% python3 -q
>>> import numpy as np
>>> np.set_printoptions(precision=2, suppress=True, linewidth=140, floatmode="fixed")
>>> W0 = np.load("run19.npy")
>>> print(W0)
[[ 4.88 -1.97 -1.83 -2.48  2.22 -2.76  0.75 -4.05  2.96  3.64 -2.52 -2.89]
 [ 0.65  0.56 -0.14  1.51  4.81 -0.13  2.06 -3.71  4.47  4.08 -2.59  0.78]
 [ 3.52 -0.38 -0.76 -2.30  2.52 -2.18 -0.38 -2.72  1.56  4.92 -1.89 -3.85]
 [ 3.02 -0.61  1.01 -1.58  2.88 -0.06  1.14 -3.28  4.83  6.10 -3.74  1.59]
 [ 4.90 -0.81 -2.26 -2.24  2.64 -3.25  0.41 -2.39  2.14  3.71 -4.25 -3.01]
 [ 1.85  1.11  0.89 -0.76  2.35  1.11  4.04 -2.92  4.17  3.29 -3.92  4.82]
 [ 1.03  0.67  1.32  1.27  2.46  0.20  1.11 -4.84  4.50  3.09 -2.91  1.46]
 [ 2.49  1.40  1.45 -0.15  2.70  2.06  2.31 -3.27  1.98  3.13 -4.08  0.49]
 [ 0.91  0.68 -0.53  0.23  1.05  1.53  1.70 -2.30  5.35  3.77 -4.52  0.38]
 [ 6.05 -2.55 -0.87 -2.68  4.05 -3.62  0.93 -1.56  3.16  3.81 -4.35 -2.80]
 [ 0.86 -1.19  1.82 -2.08  1.42  0.62  1.79 -3.77  3.48  4.84 -3.99  1.60]
 [ 0.81  1.18  0.90  0.12  0.77 -0.25  0.84 -3.27  4.51  4.38 -3.33  1.15]
 [ 5.30 -1.10 -0.49 -1.60  3.44 -2.41  1.50 -3.23  3.04  3.21 -3.78 -2.95]
 [ 3.89 -0.61 -0.80 -2.75  4.51 -1.74  0.91 -1.97  3.54  4.44 -5.24 -1.31]
 [ 7.42 -0.63  0.26 -1.82  4.39 -2.16  2.23 -2.48  3.42  4.74 -3.88 -3.18]
 [ 6.80 -0.75 -1.02 -2.05  4.44 -2.30  1.82 -2.71  0.02  5.36 -3.35 -3.49]
 [ 7.73  0.11 -0.48 -1.08  2.10 -4.49  0.63 -1.41  2.60  3.25 -3.84 -2.66]
 [ 4.74  0.66 -0.38 -2.04  4.21 -3.60 -0.91 -2.70  1.39  1.63 -3.77 -2.82]
 [ 0.33  0.38  0.70 -0.20  1.73  0.78  1.21 -3.56  6.00  2.24 -4.08  1.59]
 [ 4.84  1.93 -0.01  1.18  2.96 -0.42  1.44 -4.13  5.00  4.10 -2.55  1.71]
 [ 4.41 -1.36 -0.86 -0.27  3.43 -2.41  0.17 -1.85  3.36  4.37 -3.45 -4.05]
 [ 2.26 -0.05  0.32 -0.80  1.80  1.02  2.50 -3.96  4.62  4.37 -4.80  3.63]]
>>> out = np.array([[9, -2],
...     [7, 6],
...     [-3, -6],
...     [2, -2],
...     [7, 5],
...     [2, 5],
...     [6, -6],
...     [-3, -5],
...     [7, 2],
...     [7, 5],
...     [4, 9],
...     [-2, 0]])
>>> print(np.einsum("ij->j", W0))
[ 78.69  -3.33  -1.76 -22.57  62.88 -24.46  28.20 -66.08  76.10  86.47 -80.83 -13.81]
>>> print(np.linalg.matrix_rank(W0 @ out))
2
>>> print(np.vstack([W0, out.T]).shape)
(24, 12)
>>> J = np.loadtxt("arr.csv", delimiter=",")
>>> print(J)
[[0.00 2.00 0.00 1.00 3.00 2.00]
 [6.00 6.00 2.00 7.00 9.00 2.00]
 [3.00 4.00 1.00 4.00 6.00 2.00]
 [0.00 2.00 0.00 1.00 3.00 2.00]
 [6.00 6.00 2.00 7.00 9.00 2.00]
 [3.00 4.00 1.00 4.00 6.00 2.00]
 [0.00 2.00 0.00 1.00 3.00 2.00]
 [3.00 4.00 1.00 4.00 6.00 2.00]
 [0.00 2.00 0.00 1.00 3.00 2.00]
 [3.00 4.00 1.00 4.00 6.00 2.00]
 [6.00 6.00 2.00 7.00 9.00 2.00]
 [6.00 6.00 2.00 7.00 9.00 2.00]
 [6.00 6.00 2.00 7.00 9.00 2.00]
 [6.00 6.00 2.00 7.00 9.00 2.00]
 [6.00 6.00 2.00 7.00 9.00 2.00]
 [0.00 2.00 0.00 1.00 3.00 2.00]
 [3.00 4.00 1.00 4.00 6.00 2.00]
 [3.00 4.00 1.00 4.00 6.00 2.00]
 [6.00 6.00 2.00 7.00 9.00 2.00]
 [3.00 4.00 1.00 4.00 6.00 2.00]
 [3.00 4.00 1.00 4.00 6.00 2.00]
 [6.00 6.00 2.00 7.00 9.00 2.00]
 [6.00 6.00 2.00 7.00 9.00 2.00]
 [3.00 4.00 1.00 4.00 6.00 2.00]
 [3.00 4.00 1.00 4.00 6.00 2.00]
 [6.00 6.00 2.00 7.00 9.00 2.00]
 [0.00 2.00 0.00 1.00 3.00 2.00]
 [6.00 6.00 2.00 7.00 9.00 2.00]
 [0.00 2.00 0.00 1.00 3.00 2.00]
 [3.00 4.00 1.00 4.00 6.00 2.00]
 [3.00 4.00 1.00 4.00 6.00 2.00]
 [3.00 4.00 1.00 4.00 6.00 2.00]
 [3.00 4.00 1.00 4.00 6.00 2.00]
 [3.00 4.00 1.00 4.00 6.00 2.00]
 [6.00 6.00 2.00 7.00 9.00 2.00]]
>>> x = np.array([1, 2, 1, 3, 0, 1])
>>> h1 = np.maximum(J @ x, 0)
>>> print(np.flatnonzero(h1 > 1e-9))
[ 0  1  2  3  4  5  6  7  8  9 10 11 12 13 14 15 16 17 18 19 20 21 22 23 24 25 26 27 28 29 30 31 32 33 34]
>>> U, sv, vt = np.linalg.svd(J)
>>> evecs = vt[:(sv > 1e-8).sum()]
>>> rng = np.random.default_rng(460)
>>> x = J[8] + 3 * J[31] + rng.integers(2) * np.eye(6)[5]
>>> print(x)
[ 9.00 14.00  3.00 13.00 21.00  8.00]
>>> print(evecs.T @ evecs)
[[ 0.51  0.04  0.17  0.36  0.06 -0.30]
 [ 0.04  0.22  0.01  0.14  0.34  0.20]
 [ 0.17  0.01  0.06  0.12  0.02 -0.10]
 [ 0.36  0.14  0.12  0.31  0.21 -0.10]
 [ 0.06  0.34  0.02  0.21  0.51  0.30]
 [-0.30  0.20 -0.10 -0.10  0.30  0.40]]
>>> print(np.linalg.matrix_rank(np.vstack([J, x])))
2
>>> print(np.diag(evecs.T @ evecs))
[0.51 0.22 0.06 0.31 0.51 0.40]
>>> out = np.array([[1, -3], [0, 0], [2, -1], [-3, -1], [3, -2], [0, 0]])
>>> print(np.linalg.matrix_rank(J @ out))
2
>>> print(out.T @ J.T)
[[  6.00  16.00  11.00   6.00  16.00  11.00   6.00  11.00   6.00  11.00  16.00  16.00  16.00  16.00  16.00   6.00  11.00  11.00  16.00
   11.00  11.00  16.00  16.00  11.00  11.00  16.00   6.00  16.00   6.00  11.00  11.00  11.00  11.00  11.00  16.00]
 [ -7.00 -45.00 -26.00  -7.00 -45.00 -26.00  -7.00 -26.00  -7.00 -26.00 -45.00 -45.00 -45.00 -45.00 -45.00  -7.00 -26.00 -26.00 -45.00
  -26.00 -26.00 -45.00 -45.00 -26.00 -26.00 -45.00  -7.00 -45.00  -7.00 -26.00 -26.00 -26.00 -26.00 -26.00 -45.00]]
>>> print(np.einsum("ik,kj->ij", J, out))
[[  6.00  -7.00]
 [ 16.00 -45.00]
 [ 11.00 -26.00]
 [  6.00  -7.00]
 [ 16.00 -45.00]
 [ 11.00 -26.00]
 [  6.00  -7.00]
 [ 11.00 -26.00]
 [  6.00  -7.00]
 [ 11.00 -26.00]
 [ 16.00 -45.00]
 [ 16.00 -45.00]
 [ 16.00 -45.00]
 [ 16.00 -45.00]
 [ 16.00 -45.00]
 [  6.00  -7.00]
 [ 11.00 -26.00]
 [ 11.00 -26.00]
 [ 16.00 -45.00]
 [ 11.00 -26.00]
 [ 11.00 -26.00]
 [ 16.00 -45.00]
 [ 16.00 -45.00]
 [ 11.00 -26.00]
 [ 11.00 -26.00]
 [ 16.00 -45.00]
 [  6.00  -7.00]
 [ 16.00 -45.00]
 [  6.00  -7.00]
 [ 11.00 -26.00]
 [ 11.00 -26.00]
 [ 11.00 -26.00]
 [ 11.00 -26.00]
 [ 11.00 -26.00]
 [ 16.00 -45.00]]
>>> print(np.einsum("ij->j", J))
[123.00 152.00  41.00 158.00 228.00  70.00]
>>> print([round(float(x), 2) for x in np.linalg.svd(J, compute_uv=False)[:3]])
[63.51, 7.26, 0.0]
>>> print(np.argsort(-np.linalg.norm(J, axis=0).round(6), kind="stable")[:3])
[4 3 1]
>>> x = np.array([3, 0, -1, 0, -1, 3])
>>> print((J * x).sum(axis=1))
[ 3.00 13.00  8.00  3.00 13.00  8.00  3.00  8.00  3.00  8.00 13.00 13.00 13.00 13.00 13.00  3.00  8.00  8.00 13.00  8.00  8.00 13.00 13.00
  8.00  8.00 13.00  3.00 13.00  3.00  8.00  8.00  8.00  8.00  8.00 13.00]
>>> print(np.sign((J @ x).round(6)))
[1.00 1.00 1.00 1.00 1.00 1.00 1.00 1.00 1.00 1.00 1.00 1.00 1.00 1.00 1.00 1.00 1.00 1.00 1.00 1.00 1.00 1.00 1.00 1.00 1.00 1.00 1.00
 1.00 1.00 1.00 1.00 1.00 1.00 1.00 1.00]
>>> print((J @ x).argmax())
1
>>> print(np.einsum("ij,j->i", J, x))
[ 3.00 13.00  8.00  3.00 13.00  8.00  3.00  8.00  3.00  8.00 13.00 13.00 13.00 13.00 13.00  3.00  8.00  8.00 13.00  8.00  8.00 13.00 13.00
  8.00  8.00 13.00  3.00 13.00  3.00  8.00  8.00  8.00  8.00  8.00 13.00]
>>> print(J @ x)
[ 3.00 13.00  8.00  3.00 13.00  8.00  3.00  8.00  3.00  8.00 13.00 13.00 13.00 13.00 13.00  3.00  8.00  8.00 13.00  8.00  8.00 13.00 13.00
  8.00  8.00 13.00  3.00 13.00  3.00  8.00  8.00  8.00  8.00  8.00 13.00]
>>> print(np.linalg.norm(J @ x) <= np.linalg.norm(J, 2) * np.linalg.norm(x) + 1e-9)
True
>>> E = np.loadtxt("test1.csv", delimiter=",")
>>> print(E)
[[-0.21  0.14  0.03 -0.06 -0.08]
 [-0.21 -0.04 -0.09 -0.15  0.79]
 [ 0.24 -0.22 -0.35 -0.46 -0.22]
 [ 0.16 -0.09  0.27  0.05 -0.01]
 [-0.03 -0.21 -0.44  0.03  0.04]
 [-0.60 -0.19 -0.03 -0.35 -0.03]
 [ 0.13 -0.58  0.03  0.32  0.12]
 [ 0.13  0.11 -0.25 -0.04 -0.25]
 [ 0.05  0.24 -0.14  0.03 -0.10]
 [-0.29  0.35  0.36  0.16 -0.16]
 [ 0.18 -0.31  0.58 -0.28  0.09]
 [ 0.21  0.18 -0.16  0.45  0.33]
 [ 0.00 -0.34  0.08  0.31 -0.27]
 [-0.52 -0.26 -0.13  0.35 -0.14]]
>>> lab = E[:, 0] > np.median(E[:, 0])
>>> u = E[lab].mean(axis=0) - E[~lab].mean(axis=0)
>>> print(u)
[ 0.42 -0.02  0.03 -0.03 -0.03]
>>> print(round(float((((E - E.mean(axis=0)) @ u > 0) == lab).mean()), 2))
0.86
>>> print(((E - E.mean(axis=0)) @ u > 0).astype(int))
[0 0 1 1 1 0 1 1 1 0 1 1 1 0]
>>> print(lab.astype(int))
[0 0 1 1 0 0 1 1 1 0 1 1 0 0]
>>> x = np.array([1, 3, 3, 1, 2])
>>> target = E @ x
>>> print(np.round(np.linalg.pinv(E) @ E, 2) + 0)
[[1.00 0.00 0.00 0.00 0.00]
 [0.00 1.00 0.00 0.00 0.00]
 [0.00 0.00 1.00 0.00 0.00]
 [0.00 0.00 0.00 1.00 0.00]
 [0.00 0.00 0.00 0.00 1.00]]
>>> print(np.linalg.lstsq(E, target)[0])
[1.00 3.00 3.00 1.00 2.00]
>>> target = target + 0.3 * rng.normal(size=14)
>>> print(target)
[ 0.33  0.75 -2.37  0.30 -1.74 -1.67 -1.15 -0.49 -0.30  1.61  0.47  0.86 -1.51 -0.81]
>>> b, *_ = np.linalg.lstsq(E, target)
>>> print(b)
[0.31 3.03 2.48 0.92 1.70]
>>> print(np.round(E.T @ (target - E @ b), 2) + 0)
[0.00 0.00 0.00 0.00 0.00]
>>> X = np.load("out12.npy")
>>> print(X)
[[ 12.00 -12.00 -15.00  -9.00  -9.00  -9.00  -9.00   3.00  12.00  -9.00  -3.00]
 [-12.00  19.00  20.00  12.00  12.00  12.00  12.00  -4.00 -16.00  12.00   4.00]
 [-15.00  20.00  28.00  15.00  15.00  15.00  15.00  -5.00 -20.00  15.00   5.00]
 [ -9.00  12.00  15.00  12.00   9.00   9.00   9.00  -3.00 -12.00   9.00   3.00]
 [ -9.00  12.00  15.00   9.00  12.00   9.00   9.00  -3.00 -12.00   9.00   3.00]
 [ -9.00  12.00  15.00   9.00   9.00  12.00   9.00  -3.00 -12.00   9.00   3.00]
 [ -9.00  12.00  15.00   9.00   9.00   9.00  12.00  -3.00 -12.00   9.00   3.00]
 [  3.00  -4.00  -5.00  -3.00  -3.00  -3.00  -3.00   4.00   4.00  -3.00  -1.00]
 [ 12.00 -16.00 -20.00 -12.00 -12.00 -12.00 -12.00   4.00  19.00 -12.00  -4.00]
 [ -9.00  12.00  15.00   9.00   9.00   9.00   9.00  -3.00 -12.00  12.00   3.00]
 [ -3.00   4.00   5.00   3.00   3.00   3.00   3.00  -1.00  -4.00   3.00   4.00]]
>>> Lm = np.linalg.cholesky(X)
>>> print(np.diag(Lm) ** 2)
[12.00  7.00  5.68  3.51  3.44  3.38  3.34  3.03  3.53  3.25  3.03]
>>> print((X + X.T) / 2)
[[ 12.00 -12.00 -15.00  -9.00  -9.00  -9.00  -9.00   3.00  12.00  -9.00  -3.00]
 [-12.00  19.00  20.00  12.00  12.00  12.00  12.00  -4.00 -16.00  12.00   4.00]
 [-15.00  20.00  28.00  15.00  15.00  15.00  15.00  -5.00 -20.00  15.00   5.00]
 [ -9.00  12.00  15.00  12.00   9.00   9.00   9.00  -3.00 -12.00   9.00   3.00]
 [ -9.00  12.00  15.00   9.00  12.00   9.00   9.00  -3.00 -12.00   9.00   3.00]
 [ -9.00  12.00  15.00   9.00   9.00  12.00   9.00  -3.00 -12.00   9.00   3.00]
 [ -9.00  12.00  15.00   9.00   9.00   9.00  12.00  -3.00 -12.00   9.00   3.00]
 [  3.00  -4.00  -5.00  -3.00  -3.00  -3.00  -3.00   4.00   4.00  -3.00  -1.00]
 [ 12.00 -16.00 -20.00 -12.00 -12.00 -12.00 -12.00   4.00  19.00 -12.00  -4.00]
 [ -9.00  12.00  15.00   9.00   9.00   9.00   9.00  -3.00 -12.00  12.00   3.00]
 [ -3.00   4.00   5.00   3.00   3.00   3.00   3.00  -1.00  -4.00   3.00   4.00]]
>>> print(round(np.abs(np.linalg.eigvals(X)).max(), 2))
116.0
>>> print(np.allclose(X @ X.T, X.T @ X))
True
>>> np.linalg.determinant(X)
Traceback (most recent call last):
  File "<python-input-59>", line 1, in <module>
    np.linalg.determinant(X)
    ^^^^^^^^^^^^^^^^^^^^^
AttributeError: module 'numpy.linalg' has no attribute 'determinant'
>>> G = X.T @ X
>>> print(np.linalg.svd(X, compute_uv=False) ** 2)
[13456.00     9.00     9.00     9.00     9.00     9.00     9.00     9.00     9.00     9.00     9.00]
>>> print(G)
[[ 1080.00 -1428.00 -1785.00 -1071.00 -1071.00 -1071.00 -1071.00   357.00  1428.00 -1071.00  -357.00]
 [-1428.00  1913.00  2380.00  1428.00  1428.00  1428.00  1428.00  -476.00 -1904.00  1428.00   476.00]
 [-1785.00  2380.00  2984.00  1785.00  1785.00  1785.00  1785.00  -595.00 -2380.00  1785.00   595.00]
 [-1071.00  1428.00  1785.00  1080.00  1071.00  1071.00  1071.00  -357.00 -1428.00  1071.00   357.00]
 [-1071.00  1428.00  1785.00  1071.00  1080.00  1071.00  1071.00  -357.00 -1428.00  1071.00   357.00]
 [-1071.00  1428.00  1785.00  1071.00  1071.00  1080.00  1071.00  -357.00 -1428.00  1071.00   357.00]
 [-1071.00  1428.00  1785.00  1071.00  1071.00  1071.00  1080.00  -357.00 -1428.00  1071.00   357.00]
 [  357.00  -476.00  -595.00  -357.00  -357.00  -357.00  -357.00   128.00   476.00  -357.00  -119.00]
 [ 1428.00 -1904.00 -2380.00 -1428.00 -1428.00 -1428.00 -1428.00   476.00  1913.00 -1428.00  -476.00]
 [-1071.00  1428.00  1785.00  1071.00  1071.00  1071.00  1071.00  -357.00 -1428.00  1080.00   357.00]
 [ -357.00   476.00   595.00   357.00   357.00   357.00   357.00  -119.00  -476.00   357.00   128.00]]
>>> print(np.linalg.eigvalsh(G)[::-1])
[13456.00     9.00     9.00     9.00     9.00     9.00     9.00     9.00     9.00     9.00     9.00]
>>> print(np.trace(G), (X ** 2).sum())
13546.0 13546.0
>>> print((X @ X.T).shape)
(11, 11)
